% python3 -q
>>> import numpy as np
>>> np.set_printoptions(suppress=True, linewidth=160)
>>> m1 = np.load("w.npy")
>>> m1.round(2)
array([[0.1 , 0.07, 0.03, 0.03, 0.17, 0.1 , 0.03, 0.1 , 0.14, 0.  , 0.14, 0.07],
       [0.06, 0.08, 0.06, 0.08, 0.08, 0.06, 0.06, 0.11, 0.14, 0.14, 0.06, 0.08],
       [0.09, 0.12, 0.15, 0.09, 0.06, 0.03, 0.03, 0.03, 0.12, 0.15, 0.  , 0.12],
       [0.18, 0.11, 0.11, 0.14, 0.  , 0.11, 0.  , 0.18, 0.  , 0.11, 0.04, 0.04],
       [0.16, 0.1 , 0.16, 0.13, 0.03, 0.13, 0.03, 0.03, 0.1 , 0.13, 0.  , 0.  ],
       [0.12, 0.08, 0.04, 0.15, 0.19, 0.08, 0.  , 0.08, 0.12, 0.04, 0.08, 0.04],
       [0.08, 0.02, 0.1 , 0.1 , 0.12, 0.05, 0.15, 0.  , 0.1 , 0.08, 0.12, 0.08],
       [0.09, 0.15, 0.15, 0.09, 0.12, 0.06, 0.06, 0.06, 0.03, 0.06, 0.03, 0.09],
       [0.13, 0.07, 0.03, 0.13, 0.03, 0.13, 0.07, 0.17, 0.03, 0.07, 0.07, 0.07],
       [0.1 , 0.07, 0.03, 0.14, 0.17, 0.  , 0.1 , 0.03, 0.07, 0.07, 0.07, 0.14],
       [0.08, 0.05, 0.14, 0.03, 0.03, 0.14, 0.14, 0.  , 0.11, 0.11, 0.14, 0.05],
       [0.08, 0.  , 0.12, 0.04, 0.04, 0.08, 0.04, 0.04, 0.16, 0.2 , 0.08, 0.12]])
>>> Q, vecs = np.linalg.qr(m1[:, :8])[0], np.linalg.qr(m1[:, 8:])[0]
>>> s = np.linalg.svd(Q.T @ vecs, compute_uv=False)
>>> s.round(2)
array([0.99, 0.98, 0.86, 0.73])
>>> round(np.linalg.norm(Q @ Q.T - vecs @ vecs.T, 2), 2)
np.float64(1.0)
>>> out = np.array([[5, 5, 1, 1, 5, 8, 2, 1, 2, 7, 1, 9],
...     [5, 3, 7, 9, 3, 9, 8, 9, 8, 1, 9, 1],
...     [9, 1, 6, 9, 7, 4, 3, 7, 8, 2, 1, 9]])
>>> F = out.T @ out
>>> F
array([[131,  49,  94, 131, 103, 121,  77, 113, 122,  58,  59, 131],
       [ 49,  35,  32,  41,  41,  71,  37,  39,  42,  40,  33,  57],
       [ 94,  32,  86, 118,  68,  95,  76, 106, 106,  26,  70,  70],
       [131,  41, 118, 163,  95, 125, 101, 145, 146,  34,  91,  99],
       [103,  41,  68,  95,  83,  95,  55,  81,  90,  52,  39, 111],
       [121,  71,  95, 125,  95, 161, 100, 117, 120,  73,  93, 117],
       [ 77,  37,  76, 101,  55, 100,  77,  95,  92,  28,  77,  53],
       [113,  39, 106, 145,  81, 117,  95, 131, 130,  30,  89,  81],
       [122,  42, 106, 146,  90, 120,  92, 130, 132,  38,  82,  98],
       [ 58,  40,  26,  34,  52,  73,  28,  30,  38,  54,  18,  82],
       [ 59,  33,  70,  91,  39,  93,  77,  89,  82,  18,  83,  27],
       [131,  57,  70,  99, 111, 117,  53,  81,  98,  82,  27, 163]])
>>> vals, vecs = np.linalg.eigh(F)
>>> x0 = np.array([2, 6, 9, 9, 6, 3, 9, 3, 7, 9, 8, 5])
>>> (np.sign(vecs[:, -1].round(6)) == np.sign(vecs[0, -1].round(6))).astype(int)
array([1, 1, 1, 1, 1, 1, 1, 1, 1, 1, 1, 1])
>>> x0 @ F @ x0
np.int64(429477)
>>> print(np.abs(F).sum(axis=1).max(), np.round(np.abs(vals).max(), 2))
1289 1049.77
>>> np.round(vecs * np.abs(vals) @ vecs.T, 2)
array([[131.,  49.,  94., 131., 103., 121.,  77., 113., 122.,  58.,  59., 131.],
       [ 49.,  35.,  32.,  41.,  41.,  71.,  37.,  39.,  42.,  40.,  33.,  57.],
       [ 94.,  32.,  86., 118.,  68.,  95.,  76., 106., 106.,  26.,  70.,  70.],
       [131.,  41., 118., 163.,  95., 125., 101., 145., 146.,  34.,  91.,  99.],
       [103.,  41.,  68.,  95.,  83.,  95.,  55.,  81.,  90.,  52.,  39., 111.],
       [121.,  71.,  95., 125.,  95., 161., 100., 117., 120.,  73.,  93., 117.],
       [ 77.,  37.,  76., 101.,  55., 100.,  77.,  95.,  92.,  28.,  77.,  53.],
       [113.,  39., 106., 145.,  81., 117.,  95., 131., 130.,  30.,  89.,  81.],
       [122.,  42., 106., 146.,  90., 120.,  92., 130., 132.,  38.,  82.,  98.],
       [ 58.,  40.,  26.,  34.,  52.,  73.,  28.,  30.,  38.,  54.,  18.,  82.],
       [ 59.,  33.,  70.,  91.,  39.,  93.,  77.,  89.,  82.,  18.,  83.,  27.],
       [131.,  57.,  70.,  99., 111., 117.,  53.,  81.,  98.,  82.,  27., 163.]])
>>> np.round(np.linalg.eigvalsh(F[1:, 1:]), 2) + 0
array([  0.  ,   0.  ,   0.  ,   0.  ,   0.  ,   0.  ,   0.  ,   0.  ,  71.19, 166.62, 930.19])
>>> np.argsort(-np.linalg.norm(F, axis=0).round(6), kind="stable")[:3]
array([3, 5, 8])
>>> [round(float(x), 2) for x in np.linalg.svd(F, compute_uv=False)[:3]]
[1049.77, 172.8, 76.43]
>>> np.linalg.matrix_rank(F, rtol=0.1)
np.int64(2)
>>> J = np.load("dump.npy")
>>> J.round(2)
array([[-2.88, -2.7 , -2.57,  0.97,  1.03,  0.89],
       [ 2.88, -1.3 , -0.61,  0.69, -0.7 ,  3.7 ],
       [-0.82,  3.29, -2.51, -1.95,  0.32,  1.81],
       [ 0.21, -1.58,  1.45, -3.51,  2.75,  0.69],
       [-1.24, -1.27,  0.31, -2.43, -3.97,  0.27],
       [-2.47,  1.04,  3.09,  1.24,  0.09,  2.59]])
>>> x0 = np.array([2, -1, 0, 2, 2, -1])
>>> print(np.sign((J @ x0).round(6)))
[ 1.  1. -1. -1. -1. -1.]
>>> print(np.linalg.norm(J @ x0) <= np.linalg.norm(J, 2) * np.linalg.norm(x0) + 1e-9)
True
>>> np.round(np.einsum("ij,j->i", J, x0), 2)
array([  0.05,   3.36, -10.  ,  -0.22, -14.27,  -5.9 ])
>>> np.round((J * x0).sum(axis=1), 2)
array([  0.05,   3.36, -10.  ,  -0.22, -14.27,  -5.9 ])
>>> (J @ x0).argmax()
np.int64(1)
>>> ang = np.radians(90)
>>> Rm = np.eye(6)
>>> Rm[3, 3] = Rm[1, 1] = np.cos(ang)
>>> Rm[3, 1], Rm[1, 3] = -np.sin(ang), np.sin(ang)
>>> Rm.round(2) + 0
array([[ 1.,  0.,  0.,  0.,  0.,  0.],
       [ 0.,  0.,  0.,  1.,  0.,  0.],
       [ 0.,  0.,  1.,  0.,  0.,  0.],
       [ 0., -1.,  0.,  0.,  0.,  0.],
       [ 0.,  0.,  0.,  0.,  1.,  0.],
       [ 0.,  0.,  0.,  0.,  0.,  1.]])
>>> out = J @ Rm.T
>>> np.round(np.linalg.svd(J, compute_uv=False), 2), np.round(np.linalg.svd(out, compute_uv=False), 2)
(array([5., 5., 5., 5., 5., 5.]), array([5., 5., 5., 5., 5., 5.]))
>>> np.round(np.abs(out - J).max(axis=0), 2)
array([0.  , 5.24, 0.  , 5.09, 0.  , 0.  ])
>>> round(float(np.linalg.det(Rm)), 2), np.trace(Rm)
(1.0, np.float64(4.0))
>>> np.allclose(J @ J.T, out @ out.T)
True
>>> out = np.array([[2, 8, -9],
...     [-5, 8, -5],
...     [7, -7, -4],
...     [-7, -3, 7],
...     [3, 6, 7],
...     [-3, 2, 1],
...     [8, 7, -8],
...     [0, -5, 0],
...     [-3, 5, 6],
...     [-8, 8, -5],
...     [-2, -6, 9],
...     [1, 8, -4]])
>>> np.vstack([F, out.T]).shape
(15, 12)
>>> out.T @ F.T
array([[-497, -389, -265, -333, -437, -734, -326, -317, -366, -479, -269, -661],
       [2991, 1565, 1530, 2111, 2579, 3065, 1317, 1773, 2162, 2174,  759, 3871],
       [-208, -274,  295,  396, -316, -199,  287,  410,  252, -583,  452, -812]])
>>> print(F @ out)
[[-497 2991 -208]
 [-389 1565 -274]
 [-265 1530  295]
 [-333 2111  396]
 [-437 2579 -316]
 [-734 3065 -199]
 [-326 1317  287]
 [-317 1773  410]
 [-366 2162  252]
 [-479 2174 -583]
 [-269  759  452]
 [-661 3871 -812]]
>>> np.einsum("ik,kj->ij", F, out)
array([[-497, 2991, -208],
       [-389, 1565, -274],
       [-265, 1530,  295],
       [-333, 2111,  396],
       [-437, 2579, -316],
       [-734, 3065, -199],
       [-326, 1317,  287],
       [-317, 1773,  410],
       [-366, 2162,  252],
       [-479, 2174, -583],
       [-269,  759,  452],
       [-661, 3871, -812]])
>>> np.einsum("ij->j", F)
array([1189,  517,  947, 1289,  913, 1288,  868, 1157, 1198,  533,  761, 1089])
>>> X = np.load("layer1.npy")
>>> X
array([[ 2.02,  2.  , -1.  , -2.  ,  1.  ,  2.  ,  0.  ],
       [-1.  ,  1.02,  2.  , -1.  , -1.  ,  0.  , -1.  ],
       [ 1.  ,  0.  , -1.98, -1.  ,  1.  ,  0.  , -1.  ],
       [-2.  ,  2.  , -2.  , -0.98, -1.  ,  1.  ,  2.  ],
       [ 2.  ,  1.  ,  0.  ,  0.  ,  0.02, -1.  , -1.  ],
       [ 0.  , -2.  ,  2.  ,  1.  , -1.  , -0.98, -2.  ],
       [ 2.  ,  2.  , -1.  , -2.  ,  1.  ,  2.  ,  0.02]])
>>> print(np.linalg.norm(X, axis=1).argmax())
3
>>> np.round(np.linalg.norm(X, axis=0), 2)
array([4.25, 4.25, 4.23, 3.46, 2.45, 3.31, 3.32])
>>> X[6] @ X[1]
np.float64(-0.98)
>>> round(float(np.linalg.norm(X, 2)), 2)
7.22
>>> np.round(np.linalg.norm(X, 1), 2), round(np.linalg.norm(X, np.inf), 2)
(np.float64(10.02), np.float64(10.98))
>>> print(round(float(np.linalg.norm(X) ** 2 / np.linalg.norm(X, 2) ** 2), 2))
1.8
>>> K = np.load("block1.npy")
>>> K
array([[ 9,  0,  0,  0,  0,  0,  0,  1, -7,  0,  0,  7,  0,  0],
       [ 0, -2,  0,  0,  0, -2,  5,  0,  0,  7,  0,  0,  0,  0],
       [ 0,  0,  5,  6, -1,  0,  0,  0,  0,  0,  5,  0, -5, -2],
       [ 0,  0, -7,  6, -7,  0,  0,  0,  0,  0, -7,  0,  5,  8],
       [ 0,  0,  4,  9, -4,  0,  0,  0,  0,  0,  4,  0, -2,  2],
       [ 0,  5,  0,  0,  0, -6, -9,  0,  0,  7,  0,  0,  0,  0],
       [ 0,  2,  0,  0,  0,  1, -9,  0,  0,  9,  0,  0,  0,  0],
       [ 4,  0,  0,  0,  0,  0,  0, -2, -2,  0,  0,  2,  0,  0],
       [ 8,  0,  0,  0,  0,  0,  0, -4, -4,  0,  0,  9,  0,  0],
       [ 0, -7,  0,  0,  0,  7, -7,  0,  0,  9,  0,  0,  0,  0],
       [ 0,  0, -2, -3,  5,  0,  0,  0,  0,  0, -8,  0,  0,  9],
       [ 9,  0,  0,  0,  0,  0,  0, -8,  8,  0,  0,  0,  0,  0],
       [ 0,  0, -7,  5, -5,  0,  0,  0,  0,  0, -9,  0, -4, -9],
       [ 0,  0, -6, -7,  9,  0,  0,  0,  0,  0,  9,  0, -8, -9]])
>>> out = np.array([[1, -2],
...     [2, 1],
...     [-3, 1],
...     [-2, 1],
...     [-3, 3],
...     [4, -3],
...     [-2, -1],
...     [2, 4],
...     [-1, 3],
...     [-1, 2],
...     [4, -2],
...     [4, 1],
...     [-3, -5],
...     [-1, 2]])
>>> print(np.einsum("ij->j", K))
[ 30  -2 -13  16  -3   0 -20 -13  -5  32  -6  18 -14  -1]
>>> np.linalg.matrix_rank(np.vstack([K, out.T]))
np.int64(14)
>>> np.linalg.matrix_rank(K @ out)
np.int64(2)
>>> np.einsum("ik,kj->ij", K, out)
array([[ 46, -28],
       [-29,  13],
       [ 13,  19],
       [-21, -17],
       [  2,   7],
       [ -3,  46],
       [ 17,  26],
       [ 10, -20],
       [ 40, -35],
       [ 19,  -3],
       [-44,  44],
       [-15, -26],
       [ 11,   3],
       [ 74,  18]])
